$ python -q
>>> import numpy as np
>>> np.set_printoptions(precision=2, suppress=True, linewidth=200, floatmode="fixed")
>>> mat = np.loadtxt("data.csv", delimiter=",")
>>> print(mat)
[[-1.70  1.00  0.00 -0.80  1.10 -0.20 -1.10 -1.50]
 [ 3.89  0.60 -1.80  1.80 -1.80 -2.30 -0.20 -1.10]
 [-0.81 -0.10  2.60 -0.40 -0.50  1.00  1.00  0.80]
 [-1.34  1.40 -1.20 -0.70 -0.30  2.50 -0.90  0.50]
 [ 2.83  0.20 -1.80  1.40 -0.50  2.00 -2.00  0.90]
 [-1.88  1.70 -0.10 -0.90  0.20  1.30  1.20 -0.50]
 [ 3.18  0.30 -0.40  1.60  0.30  1.30  0.10 -1.00]
 [-2.83  1.20 -0.70 -1.40  0.20 -0.80  2.10  0.20]
 [ 0.27 -1.40  0.60  0.10  1.30  0.00 -0.40  0.90]
 [-0.84 -0.50  0.10 -0.40 -1.00 -0.10 -1.90  0.00]
 [ 0.88  1.00 -0.90  0.50  0.00  0.70 -0.30  2.50]
 [ 1.20  1.40 -0.90  0.60  0.90 -0.10 -1.30 -0.70]
 [ 2.54  1.10 -0.90  1.30  0.90  1.20  0.20  0.60]
 [-2.01 -0.80 -0.20 -1.10  0.10  1.90  1.10 -0.10]
 [-0.24 -0.10 -0.10 -0.10 -1.50 -0.40 -0.60 -0.20]
 [-2.44  1.10 -0.90 -1.20  0.50  0.60 -1.90 -1.10]
 [-0.49 -0.70  1.30 -0.20  1.30 -0.60  0.60  1.10]]
>>> dist = np.linalg.norm(mat[:, None] - mat[None], axis=-1)
>>> print(np.linalg.matrix_rank(dist ** 2))
10
>>> A2 = np.c_[mat[:, :6] @ np.array([[0, 4, 2, 2, 0, 3],
...     [2, 1, 3, 4, 4, 4],
...     [0, 1, 1, 1, 1, 3],
...     [5, 1, 4, 2, 1, 1],
...     [1, 2, 4, 2, 1, 3],
...     [0, 5, 2, 1, 0, 3]]), np.array([0, -1, -1, 2, 2, 0, 0, 0, -2, -1, 2, 0, 2, 2, -1, 1, 2])]
>>> print(A2)
[[ -0.90  -5.40   0.40   1.00   4.30   0.80   0.00]
 [  8.40   1.06   3.18   6.08   0.60  -1.83  -1.00]
 [ -2.70   2.86  -0.92  -0.22   1.30   6.07  -1.00]
 [ -1.00   6.04   1.32   2.22   3.40   3.88   2.00]
 [  6.90  20.12  12.06   8.46  -0.10   9.79   2.00]
 [ -0.90   0.08   1.04   2.84   6.00   4.46   0.00]
 [  8.90  21.32  17.06  12.26   2.70  15.94   0.00]
 [ -4.40 -15.82  -9.16  -4.76   2.90  -8.99   0.00]
 [ -1.00   2.98   2.54  -1.66  -3.60   1.01  -2.00]
 [ -4.00  -6.66  -8.88  -6.48  -3.30  -7.92  -1.00]
 [  4.50   7.62   7.26   6.56   3.60   6.54   2.00]
 [  6.70   7.20  11.50  10.00   6.20   9.50   0.00]
 [  9.60  19.46  18.68  14.18   5.70  16.92   2.00]
 [ -7.00  -0.44  -6.82  -7.52  -4.40  -4.93   2.00]
 [ -2.20  -6.26  -8.08  -4.58  -2.10  -7.22  -1.00]
 [ -3.30  -6.76  -4.08  -2.18   2.80  -3.52   1.00]
 [ -1.10  -1.96   1.42  -0.88  -0.40   1.53   2.00]]
>>> print(np.round(np.linalg.norm(A2 - mat @ np.linalg.lstsq(mat, A2)[0], axis=0), 2) + 0)
[0.00 0.00 0.00 0.00 0.00 0.00 3.56]
>>> print(np.linalg.matrix_rank(np.c_[mat, A2]))
9
>>> print([round(float(x), 2) for x in np.linalg.svd(mat, compute_uv=False)[:3]])
[9.67, 6.12, 5.28]
>>> print(np.linalg.matrix_rank(mat, rtol=0.1))
7
>>> print(round(np.log10(np.linalg.cond(mat))))
2
>>> print(np.round(np.abs(np.linalg.svd(mat)[2][-1]), 2) + 0)
[0.44 0.03 0.03 0.89 0.01 0.00 0.01 0.01]
>>> print(round(float(np.linalg.norm(mat, 2) / np.linalg.norm(mat)), 2))
0.67
>>> U, sv, Vh = np.linalg.svd(mat)
>>> print(sv)
[9.67 6.12 5.28 4.29 3.58 3.21 2.32 0.13]
>>> A2 = U[:, :7] @ np.diag(sv[:7]) @ Vh[:7]
>>> print(np.linalg.matrix_rank(A2))
7
>>> print(np.round(np.linalg.norm(mat - A2) / np.linalg.norm(mat), 2))
0.01
>>> print(np.linalg.matrix_rank(mat, rtol=0.05))
7
>>> print(round(np.linalg.norm(mat - A2, 2), 2), round(float(sv[7]), 2))
0.13 0.13
>>> P = mat @ np.linalg.solve(mat.T @ mat, mat.T)
>>> print(round(np.trace(P), 2))
8.0
>>> print(np.round(np.linalg.eigvalsh(P), 2) + 0)
[0.00 0.00 0.00 0.00 0.00 0.00 0.00 0.00 0.00 1.00 1.00 1.00 1.00 1.00 1.00 1.00 1.00]
>>> u = np.array([0, 0, 3, 0, 0, 1])
>>> A = u[np.abs(np.subtract.outer(np.arange(6), np.arange(6)))]
>>> print(A)
[[0 0 3 0 0 1]
 [0 0 0 3 0 0]
 [3 0 0 0 3 0]
 [0 3 0 0 0 3]
 [0 0 3 0 0 0]
 [1 0 0 3 0 0]]
>>> rng = np.random.default_rng(17114)
>>> A2 = A + rng.integers(-2, 3, (6, 4)) @ rng.integers(-2, 3, (4, 6))
>>> print(A2)
[[-7 -2  4 -4  3 -1]
 [ 2  0 -1  0  1  2]
 [ 1 -7  9  6  9 -3]
 [-2  4 -5 -2 -6  1]
 [ 5  3  2  3 -2  2]
 [ 8  2 -1  7 -3  2]]
>>> print(np.abs(A2 - A).sum(axis=1))
[19  9 33 18 16 19]
>>> print(np.round(np.linalg.svd(A2 - A, compute_uv=False), 2) + 0)
[17.41 13.41  6.12  2.37  0.00  0.00]
>>> print(A2 - A)
[[-7 -2  1 -4  3 -2]
 [ 2  0 -1 -3  1  2]
 [-2 -7  9  6  6 -3]
 [-2  1 -5 -2 -6 -2]
 [ 5  3 -1  3 -2  2]
 [ 7  2 -1  4 -3  2]]
>>> print(A2.shape)
(6, 6)
>>> print(np.linalg.matrix_rank(A2))
6
>>> print(np.count_nonzero(A2))
34
>>> print(np.abs(A2).max())
9
>>> J = np.load("sample6.npy")
>>> print(J)
[[ 5  2  5 -9  4]
 [ 2  5  2  5 -9]
 [ 5  2  5  2  5]
 [-9  5  2  5  2]
 [ 4 -9  5  2  5]]
>>> idx = rng.permutation(5)
>>> print(idx)
[1 2 4 3 0]
>>> A2 = J[idx][:, idx]
>>> print(np.allclose(A2, J))
False
>>> print(round(np.linalg.det(A2), 2), round(np.linalg.det(J[idx]), 2))
78287.0 -78287.0
>>> print(np.trace(A2))
25
>>> u = np.array([-2, -4, -1, -1, -2, -2, -3, -4, 3])
>>> E = np.outer(rng.normal(size=39), u) + 0.05 * rng.normal(size=(39, 9))
>>> print(E.round(2) + 0)
[[ -3.24  -6.48  -1.66  -1.63  -3.36  -3.21  -4.74  -6.35   4.83]
 [ -0.67  -1.27  -0.40  -0.29  -0.65  -0.66  -0.95  -1.27   1.04]
 [ -0.16  -0.25  -0.04  -0.02  -0.04  -0.12  -0.03  -0.05   0.19]
 [ -0.49  -1.02  -0.19  -0.26  -0.52  -0.51  -0.72  -0.99   0.72]
 [  3.75   7.28   1.80   1.78   3.63   3.59   5.47   7.31  -5.44]
 [  2.44   4.80   1.13   1.24   2.27   2.41   3.59   4.72  -3.51]
 [ -0.80  -1.73  -0.48  -0.43  -0.84  -0.76  -1.25  -1.65   1.27]
 [ -1.46  -2.90  -0.74  -0.78  -1.47  -1.44  -2.22  -3.07   2.25]
 [  0.31   0.69   0.18   0.21   0.39   0.23   0.50   0.67  -0.50]
 [  1.24   2.39   0.60   0.61   1.25   1.33   1.87   2.50  -1.81]
 [  0.42   1.09   0.29   0.29   0.50   0.45   0.77   1.10  -0.78]
 [  1.38   2.70   0.62   0.67   1.33   1.29   2.01   2.58  -2.01]
 [ -4.29  -8.55  -2.14  -2.21  -4.18  -4.20  -6.45  -8.51   6.43]
 [ -5.52 -11.30  -2.79  -2.85  -5.53  -5.53  -8.53 -11.29   8.49]
 [  0.86   1.67   0.35   0.38   0.76   0.79   1.12   1.53  -1.21]
 [ -3.43  -7.00  -1.73  -1.81  -3.45  -3.42  -5.16  -7.05   5.22]
 [ -0.97  -2.15  -0.56  -0.53  -1.11  -1.09  -1.54  -2.11   1.63]
 [ -1.88  -3.55  -0.97  -0.80  -1.82  -1.93  -2.74  -3.71   2.70]
 [ -0.81  -1.54  -0.40  -0.45  -0.70  -0.84  -1.07  -1.47   1.09]
 [  0.95   1.97   0.47   0.46   0.99   0.94   1.50   1.99  -1.49]
 [  3.38   6.84   1.68   1.77   3.34   3.43   5.14   6.75  -5.10]
 [ -0.78  -1.66  -0.44  -0.41  -0.89  -0.95  -1.15  -1.53   1.19]
 [  1.63   3.37   0.87   0.82   1.65   1.66   2.52   3.28  -2.45]
 [ -2.66  -5.50  -1.33  -1.37  -2.74  -2.66  -4.03  -5.59   4.09]
 [  1.70   3.40   0.85   0.92   1.74   1.74   2.56   3.51  -2.47]
 [ -0.38  -0.77  -0.21  -0.15  -0.40  -0.44  -0.58  -0.81   0.64]
 [  1.53   2.98   0.83   0.72   1.50   1.45   2.17   2.96  -2.18]
 [ -2.10  -4.14  -1.05  -1.09  -2.09  -2.09  -3.06  -4.09   3.10]
 [  0.65   1.29   0.31   0.30   0.57   0.62   0.87   1.24  -0.89]
 [  1.45   2.98   0.75   0.66   1.44   1.36   2.09   2.97  -2.19]
 [  0.29   0.45   0.13   0.07   0.21   0.22   0.34   0.51  -0.40]
 [ -2.30  -4.58  -1.14  -1.18  -2.37  -2.25  -3.40  -4.55   3.49]
 [ -1.37  -2.99  -0.67  -0.71  -1.39  -1.43  -2.17  -2.84   2.27]
 [  3.38   6.76   1.66   1.70   3.40   3.38   5.04   6.74  -5.10]
 [  1.69   3.29   0.84   0.85   1.69   1.61   2.50   3.20  -2.49]
 [ -0.25  -0.60   0.00  -0.08  -0.33  -0.31  -0.52  -0.66   0.43]
 [  2.25   4.39   1.10   1.04   2.19   2.18   3.24   4.41  -3.29]
 [ -1.28  -2.57  -0.68  -0.69  -1.21  -1.27  -1.88  -2.56   1.82]
 [ -0.86  -1.51  -0.37  -0.35  -0.74  -0.81  -1.18  -1.51   1.06]]
>>> gram = E.T @ E
>>> print(np.linalg.matrix_rank(gram))
9
>>> print(np.linalg.svd(E, compute_uv=False) ** 2)
[2693.31    0.20    0.16    0.12    0.09    0.08    0.07    0.06    0.03]
>>> print((E @ E.T).shape)
(39, 39)
